% ipython --no-banner

In [1]: import numpy as np

In [2]: import numpy.linalg as la

In [3]: np.set_printoptions(suppress=True, linewidth=140)

In [4]: F = np.load("arr.npy")

In [5]: F
Out[5]: 
array([[-2,  6, -2, -1,  3, -1],
       [ 0, -4,  6,  0, -2,  3],
       [ 4,  4, -6,  2,  2, -3],
       [ 0,  0,  0,  0,  0,  0],
       [ 0,  0,  0,  0,  0,  0],
       [ 0,  0,  0,  0,  0,  0]])

In [6]: U, sv, VT = la.svd(F)

In [7]: np.argmax(sv[:-1] / (sv[1:] + 1e-6)) + 1
Out[7]: np.int64(3)

In [8]: sv.round(2)
Out[8]: array([12.98,  5.66,  2.13,  0.  ,  0.  ,  0.  ])

In [9]: M2 = U[:, :3] @ np.diag(sv[:3]) @ VT[:3]

In [10]: round(np.abs(F - M2).max(), 2)
Out[10]: np.float64(0.0)

In [11]: la.matrix_rank(F, rtol=0.05)
Out[11]: np.int64(3)

In [12]: round(la.norm(F - M2) / la.norm(F), 2)
Out[12]: np.float64(0.0)

In [13]: round(la.norm(F - M2, 2), 2), sv[3]
Out[13]: (np.float64(0.0), np.float64(0.0))

In [14]: K = np.array([[2.77, 0.0, 0.49, -1.5, -1.99, 5.73],
    ...:     [-0.45, -0.22, 2.87, -1.26, -1.7, -1.05],
    ...:     [-2.33, 2.83, -2.86, 3.72, 0.45, 1.56],
    ...:     [1.75, -1.51, -3.06, 3.66, -1.19, -0.34],
    ...:     [-1.1, 0.65, 0.33, 3.38, 2.7, -0.07],
    ...:     [0.96, -3.17, 0.63, -1.68, -0.29, 1.48],
    ...:     [0.95, 0.19, 2.87, -3.76, -1.94, -0.77]])

In [15]: K
Out[15]: 
array([[ 2.77,  0.  ,  0.49, -1.5 , -1.99,  5.73],
       [-0.45, -0.22,  2.87, -1.26, -1.7 , -1.05],
       [-2.33,  2.83, -2.86,  3.72,  0.45,  1.56],
       [ 1.75, -1.51, -3.06,  3.66, -1.19, -0.34],
       [-1.1 ,  0.65,  0.33,  3.38,  2.7 , -0.07],
       [ 0.96, -3.17,  0.63, -1.68, -0.29,  1.48],
       [ 0.95,  0.19,  2.87, -3.76, -1.94, -0.77]])

In [16]: x0 = np.array([7, 3, 9, 0, -1, 0])

In [17]: target = K @ x0

In [18]: print(np.round(la.solve(K.T @ K, K.T @ target), 2) + 0)
[ 7.  3.  9.  0. -1.  0.]

In [19]: np.round(la.lstsq(K, target)[0], 2) + 0
Out[19]: array([ 7.,  3.,  9.,  0., -1.,  0.])

In [20]: np.round(la.pinv(K) @ K, 2) + 0
Out[20]: 
array([[1., 0., 0., 0., 0., 0.],
       [0., 1., 0., 0., 0., 0.],
       [0., 0., 1., 0., 0., 0.],
       [0., 0., 0., 1., 0., 0.],
       [0., 0., 0., 0., 1., 0.],
       [0., 0., 0., 0., 0., 1.]])

In [21]: rng = np.random.default_rng(81473)

In [22]: target = target + 0.3 * rng.normal(size=7)

In [23]: target.round(2)
Out[23]: array([ 26.05,  23.59, -33.39, -18.76,  -6.08,   3.37,  34.71])

In [24]: beta, *_ = la.lstsq(K, target)

In [25]: round(la.norm(target - K @ beta), 2)
Out[25]: np.float64(0.11)

In [26]: np.round(K.T @ (target - K @ beta), 2) + 0
Out[26]: array([0., 0., 0., 0., 0., 0.])

In [27]: [round(float(la.norm(la.solve(K.T @ K + lam * np.eye(6), K.T @ target))), 2) for lam in (0, 1, 10, 100)]
Out[27]: [11.53, 9.97, 6.31, 2.98]
